>>> import numpy as np
>>> np.set_printoptions(precision=2, suppress=True, linewidth=160, sign=" ")
>>> def tidy(a):
...     return np.round(a, 2) + 0
... 
>>> A = np.loadtxt("arr.csv", delimiter=",")
>>> print(A)
[[ 3.  2.  0.  0.  0.  3.  1.  2.  0.  0.  2.  3.  0.  0.]
 [ 1.  1.  0.  0.  0.  0.  1.  2.  0.  1.  2.  1.  0.  0.]
 [ 0.  0.  1.  0.  0.  0.  0.  0.  0.  0.  0.  0.  0.  1.]
 [ 0.  0.  3.  0.  1.  0.  0.  0.  3.  0.  0.  0.  0.  1.]
 [ 0.  0.  1.  0.  3.  0.  0.  0.  1.  0.  0.  0.  0.  0.]
 [ 0.  0.  0.  0.  0.  3.  1.  1.  0.  2.  1.  2.  2.  0.]
 [ 0.  1.  0.  0.  0.  0.  2.  1.  0.  0.  0.  0.  3.  0.]
 [ 3.  2.  0.  0.  0.  0.  1.  2.  0.  1.  3.  2.  1.  0.]
 [ 0.  0.  0.  3.  0.  0.  0.  0.  0.  0.  0.  0.  0.  1.]
 [ 0.  1.  0.  0.  0.  0.  0.  1.  0.  2.  1.  1.  3.  0.]
 [ 1.  1.  0.  0.  0.  2.  0.  2.  0.  2.  2.  2.  2.  0.]
 [ 2.  2.  0.  0.  0.  3.  3.  2.  0.  0.  1.  0.  1.  0.]
 [ 2.  3.  0.  0.  0.  2.  3.  2.  0.  1.  2.  0.  0.  0.]
 [ 0.  0.  3.  1.  1.  0.  0.  0.  1.  0.  0.  0.  0.  2.]]
>>> x0 = np.array([-3, -1, -1, -1, -3, 3, -3, -1, 2, -1, 1, 2, 2, 1])
>>> rhs = A @ x0
>>> print(rhs)
[  1.  -6.   0.   1.  -8.  12.  -2.  -8.  -2.   5.   8.  -7. -13.  -3.]
>>> print(tidy(np.linalg.solve(A, rhs)))
[-3. -1. -1. -1. -3.  3. -3. -1.  2. -1.  1.  2.  2.  1.]
>>> print(tidy(np.linalg.solve(A, -1 * rhs)))
[ 3.  1.  1.  1.  3. -3.  3.  1. -2.  1. -1. -2. -2. -1.]
>>> print(tidy(np.linalg.solve(A.T, A[2])))
[ 0.  0.  1.  0.  0.  0.  0.  0.  0.  0.  0.  0.  0.  0.]
>>> t = np.radians(180)
>>> Rm = np.eye(14)
>>> Rm[8, 8] = Rm[7, 7] = np.cos(t)
>>> Rm[8, 7], Rm[7, 8] = -np.sin(t), np.sin(t)
>>> other = A @ Rm.T
>>> print(np.abs(other - A).max(axis=0))
[ 0.  0.  0.  0.  0.  0.  0.  4.  6.  0.  0.  0.  0.  0.]
>>> print(np.allclose(A @ A.T, other @ other.T))
True
>>> print(tidy(np.linalg.det(Rm)), np.trace(Rm))
1.0 10.0
>>> K = np.array([[-2, -1, 1, 0, 0, 0],
...     [-1, -1, 2, 0, 0, 0],
...     [-2, -1, -1, 0, 0, 0],
...     [0, 0, 0, 2, 1, 0],
...     [0, 0, 0, 0, 0, 0],
...     [0, 0, 0, 0, 0, 1]])
>>> print(K)
[[-2 -1  1  0  0  0]
 [-1 -1  2  0  0  0]
 [-2 -1 -1  0  0  0]
 [ 0  0  0  2  1  0]
 [ 0  0  0  0  0  0]
 [ 0  0  0  0  0  1]]
>>> left, sv, vt = np.linalg.svd(K)
>>> evecs = vt[:(sv > 1e-8).sum()]
>>> rng = np.random.default_rng(93)
>>> x0 = K[5] + -2 * K[1] + rng.integers(2) * np.eye(6)[3]
>>> print(x0)
[ 2.  2. -4.  1.  0.  1.]
>>> print(tidy(np.linalg.norm(x0 - evecs.T @ evecs @ x0)))
0.45
>>> print(np.allclose(evecs.T @ evecs @ x0, x0))
False
>>> rk = np.linalg.matrix_rank(K)
>>> print(rk)
5
>>> N = np.linalg.svd(K)[2][rk:].T
>>> print([int(np.linalg.matrix_rank(np.delete(K, i, axis=0))) for i in range(6)])
[4, 4, 4, 4, 5, 4]
>>> print([int(np.linalg.matrix_rank(K[:, :j + 1])) for j in range(6)])
[1, 2, 3, 4, 4, 5]
>>> print(K @ N)
[[ 0.]
 [ 0.]
 [ 0.]
 [ 0.]
 [ 0.]
 [ 0.]]
